$ python3 -q
>>> import numpy as np
>>> np.set_printoptions(precision=4, suppress=True, linewidth=120)
>>> data = np.loadtxt("out14.csv", delimiter=",")
>>> print(data)
[[30. -2. -3.  3.]
 [ 3.  0.  3.  1.]
 [ 0. -1. -2.  2.]
 [-3.  1.  0. 10.]]
>>> B = np.linalg.invert(data)
Traceback (most recent call last):
  File "<python-input-4>", line 1, in <module>
    B = np.linalg.invert(data)
        ^^^^^^^^^^^^^^^^
AttributeError: module 'numpy.linalg' has no attribute 'invert'
>>> B = np.linalg.inv(data)
>>> print(np.round(data @ B, 4) + 0)
[[1. 0. 0. 0.]
 [0. 1. 0. 0.]
 [0. 0. 1. 0.]
 [0. 0. 0. 1.]]
>>> print((np.abs(B) > 1e-9).astype(int))
[[1 1 1 1]
 [1 1 1 1]
 [1 1 1 1]
 [1 1 1 1]]
>>> print(round(np.linalg.slogdet(data)[0], 4))
1.0
>>> print(np.allclose(B, data.T))
False
>>> print(np.linalg.norm(data, axis=1))
[30.3645  4.3589  3.     10.4881]
>>> print(np.linalg.norm(data, axis=0))
[30.2985  2.4495  4.6904 10.6771]
>>> print(round(np.linalg.norm(data[3], 1), 4), round(float(np.linalg.norm(data[3], np.inf)), 4))
14.0 10.0
>>> print(data[3] @ data[1])
1.0
>>> r0, g = data[2], data[0]
>>> print(r0 @ r0)
9.0
>>> pr = (r0 @ g) / (r0 @ r0) * r0
>>> print(np.linalg.matrix_rank(np.outer(r0, g)))
1
>>> print(np.outer(r0, g))
[[  0.  -0.  -0.   0.]
 [-30.   2.   3.  -3.]
 [-60.   4.   6.  -6.]
 [ 60.  -4.  -6.   6.]]
>>> K = np.load("case8.npy")
>>> print(K)
[[1.   0.5  0.25]
 [0.5  1.   0.5 ]
 [0.25 0.5  1.  ]]
>>> rng = np.random.default_rng(509)
>>> idx = rng.permutation(3)
>>> print(idx)
[2 1 0]
>>> B = K[idx][:, idx]
>>> print(np.sort(np.abs(np.linalg.eigvals(B))))
[0.4069 0.75   1.8431]
>>> B = np.linalg.invert(K)
Traceback (most recent call last):
  File "<python-input-26>", line 1, in <module>
    B = np.linalg.invert(K)
        ^^^^^^^^^^^^^^^^
AttributeError: module 'numpy.linalg' has no attribute 'invert'
>>> B = np.linalg.inv(K)
>>> print(np.linalg.inv(B))
[[1.   0.5  0.25]
 [0.5  1.   0.5 ]
 [0.25 0.5  1.  ]]
>>> print(np.round(K @ B, 4) + 0)
[[1. 0. 0.]
 [0. 1. 0.]
 [0. 0. 1.]]
>>> print(round(np.linalg.slogdet(K)[0], 4))
1.0
>>> print(np.allclose(B, K.T))
False
>>> print(B)
[[ 1.3333 -0.6667  0.    ]
 [-0.6667  1.6667 -0.6667]
 [ 0.     -0.6667  1.3333]]
>>> print(np.allclose(K, K.T))
True
>>> print((K + K.T) / 2)
[[1.   0.5  0.25]
 [0.5  1.   0.5 ]
 [0.25 0.5  1.  ]]
>>> print(np.trace(K))
3.0
>>> x = np.ones(3)
>>> for _ in range(3):
...     x = K @ x
...     x /= np.linalg.norm(x)
...     print(round(x @ K @ x, 4))
... 
1.8426
1.843
1.8431
>>> print(x)
[0.5422 0.6419 0.5422]
>>> print(round(np.linalg.eigvalsh(K)[-1], 4))
1.8431
>>> ev, V = np.linalg.eig(K)
>>> print(ev)
[1.8431 0.75   0.4069]
>>> print(np.sort(np.linalg.eigvals(np.linalg.inv(K))))
[0.5426 1.3333 2.4574]
>>> print(np.round(K @ V[:, 0] - ev[0] * V[:, 0], 4) + 0)
[0. 0. 0.]
>>> r0 = np.array([0, 1, 1]) + 0.5
>>> F = np.outer(r0, r0) / (r0 @ r0)
>>> print(F)
[[0.0526 0.1579 0.1579]
 [0.1579 0.4737 0.4737]
 [0.1579 0.4737 0.4737]]
>>> left, sig, Vt = np.linalg.svd(F)
>>> print(sig.round(4) + 0)
[1. 0. 0.]
>>> print(np.argmax(sig[:-1] / (sig[1:] + 1e-6)) + 1)
1
>>> B = left[:, :1] @ np.diag(sig[:1]) @ Vt[:1]
>>> print(np.round(np.abs(F - B).max(), 4))
0.0
>>> print(round(np.linalg.norm(F - B) / np.linalg.norm(F), 4))
0.0
>>> print(np.linalg.matrix_rank(F, rtol=0.05))
1
>>> print(np.linalg.matrix_rank(B))
1
>>> left, sig, Vt = np.linalg.svd(F)
>>> V = Vt[:(sig > 1e-8).sum()]
>>> x = F[2] + 4 * F[1] + rng.integers(2) * np.eye(3)[0]
>>> print(x)
[1.7895 2.3684 2.3684]
>>> print(V.T @ V)
[[0.0526 0.1579 0.1579]
 [0.1579 0.4737 0.4737]
 [0.1579 0.4737 0.4737]]
>>> print(np.allclose(V.T @ V @ x, x))
False
>>> print(np.linalg.matrix_rank(np.vstack([F, x])))
2
>>> ev, V = np.linalg.eigh(F)
>>> x = np.array([3, 2, 2])
>>> print(V * np.maximum(ev, 0) @ V.T)
[[0.0526 0.1579 0.1579]
 [0.1579 0.4737 0.4737]
 [0.1579 0.4737 0.4737]]
>>> print(round(float(x @ F @ x), 4))
11.8421
>>> print(V * np.abs(ev) @ V.T)
[[0.0526 0.1579 0.1579]
 [0.1579 0.4737 0.4737]
 [0.1579 0.4737 0.4737]]
>>> idx = rng.permutation(3)
>>> print(idx)
[2 0 1]
>>> B = F[idx][:, idx]
>>> print(round(np.linalg.det(B), 4), np.round(np.linalg.det(F[idx]), 4))
0.0 0.0
>>> J = np.array([[0.3, 0.7, 0.6],
...     [-2.3, -2.2, 2.5],
...     [1.6, 1.7, -0.4],
...     [-1.8, 0.2, 0.0],
...     [0.2, 1.6, 0.3],
...     [0.8, 1.6, -1.6],
...     [-1.3, -1.9, 0.2],
...     [-1.3, 0.1, 0.1],
...     [-1.3, 1.2, -0.5],
...     [0.7, -0.1, -0.2],
...     [0.5, 1.0, -2.4],
...     [1.2, 1.9, -0.2],
...     [-1.0, -0.5, 1.0],
...     [1.3, -1.4, -1.1],
...     [0.1, -0.3, 0.1],
...     [-1.4, -0.3, 1.1],
...     [1.4, -0.3, -0.5],
...     [-0.9, 1.1, -0.4],
...     [0.3, 0.5, -0.8],
...     [0.7, 0.7, 0.3],
...     [-2.1, -1.9, 0.3],
...     [2.0, 0.1, 1.0],
...     [-1.6, -0.8, -0.5],
...     [0.4, -0.6, -1.2],
...     [0.0, 0.6, 1.1],
...     [-1.7, -2.2, 0.6],
...     [0.8, 0.0, -1.6],
...     [0.0, 0.6, -0.4],
...     [-0.1, -0.8, 1.5]])
>>> J[1] *= 3
>>> print(J)
[[ 0.3  0.7  0.6]
 [-6.9 -6.6  7.5]
 [ 1.6  1.7 -0.4]
 [-1.8  0.2  0. ]
 [ 0.2  1.6  0.3]
 [ 0.8  1.6 -1.6]
 [-1.3 -1.9  0.2]
 [-1.3  0.1  0.1]
 [-1.3  1.2 -0.5]
 [ 0.7 -0.1 -0.2]
 [ 0.5  1.  -2.4]
 [ 1.2  1.9 -0.2]
 [-1.  -0.5  1. ]
 [ 1.3 -1.4 -1.1]
 [ 0.1 -0.3  0.1]
 [-1.4 -0.3  1.1]
 [ 1.4 -0.3 -0.5]
 [-0.9  1.1 -0.4]
 [ 0.3  0.5 -0.8]
 [ 0.7  0.7  0.3]
 [-2.1 -1.9  0.3]
 [ 2.   0.1  1. ]
 [-1.6 -0.8 -0.5]
 [ 0.4 -0.6 -1.2]
 [ 0.   0.6  1.1]
 [-1.7 -2.2  0.6]
 [ 0.8  0.  -1.6]
 [ 0.   0.6 -0.4]
 [-0.1 -0.8  1.5]]
>>> x = np.array([0, 1, 0])
>>> y = J @ x
>>> print(np.round(np.linalg.lstsq(J, y)[0], 4) + 0)
[0. 1. 0.]
>>> print(y)
[ 0.7 -6.6  1.7  0.2  1.6  1.6 -1.9  0.1  1.2 -0.1  1.   1.9 -0.5 -1.4 -0.3 -0.3 -0.3  1.1  0.5  0.7 -1.9  0.1 -0.8
 -0.6  0.6 -2.2  0.   0.6 -0.8]
>>> try:
...     np.linalg.solve(J, y)
... except np.linalg.LinAlgError as e:
...     print(e)
... 
Last 2 dimensions of the array must be square
>>> print(np.round(np.linalg.solve(J.T @ J, J.T @ y), 4) + 0)
[0. 1. 0.]
>>> y = y + 0.3 * rng.normal(size=29)
>>> print(y)
[ 0.7407 -6.8755  1.4054  0.1058  1.4891  1.5987 -1.5509  0.1573  1.6272  0.0615  1.2183  2.2553 -0.3137 -1.6624
 -0.2023 -0.2416 -0.3352  1.3417  0.4313  0.9954 -1.7334 -0.2529 -0.9795 -0.8575  0.2888 -2.7427 -0.1356  0.6489
 -1.0916]
>>> c, *_ = np.linalg.lstsq(J, y)
>>> print(np.round(np.linalg.norm(y - J @ c), 4))
1.1426
>>> print(c)
[-0.0848  1.0877 -0.0379]
>>> C = J[[12, 20]].astype(float)
>>> for _ in range(4):
...     idx = np.linalg.norm(J[:, None] - C, axis=-1).argmin(axis=1)
...     C = np.array([J[idx == j].mean(axis=0) for j in range(2)])
... 
>>> print(idx)
[0 1 0 0 0 0 0 0 0 0 0 0 0 0 0 0 0 0 0 0 0 0 0 0 0 0 0 0 0]
>>> print(C)
[[-0.0786  0.0893 -0.1286]
 [-6.9    -6.6     7.5   ]]
>>> print(np.bincount(idx))
[28  1]
>>> idx = J[:, 0] > np.median(J[:, 0])
>>> r0 = J[idx].mean(axis=0) - J[~idx].mean(axis=0)
>>> print(((J - J.mean(axis=0)) @ r0 > 0).astype(int))
[1 0 1 0 1 1 0 0 1 1 1 1 0 1 1 0 1 1 1 1 0 1 0 1 1 0 1 1 0]
>>> print(round((((J - J.mean(axis=0)) @ r0 > 0) == idx).mean(), 4))
0.8276
>>> print(idx.astype(int))
[1 0 1 0 1 1 0 0 0 1 1 1 0 1 0 0 1 0 1 1 0 1 0 1 0 0 1 0 0]
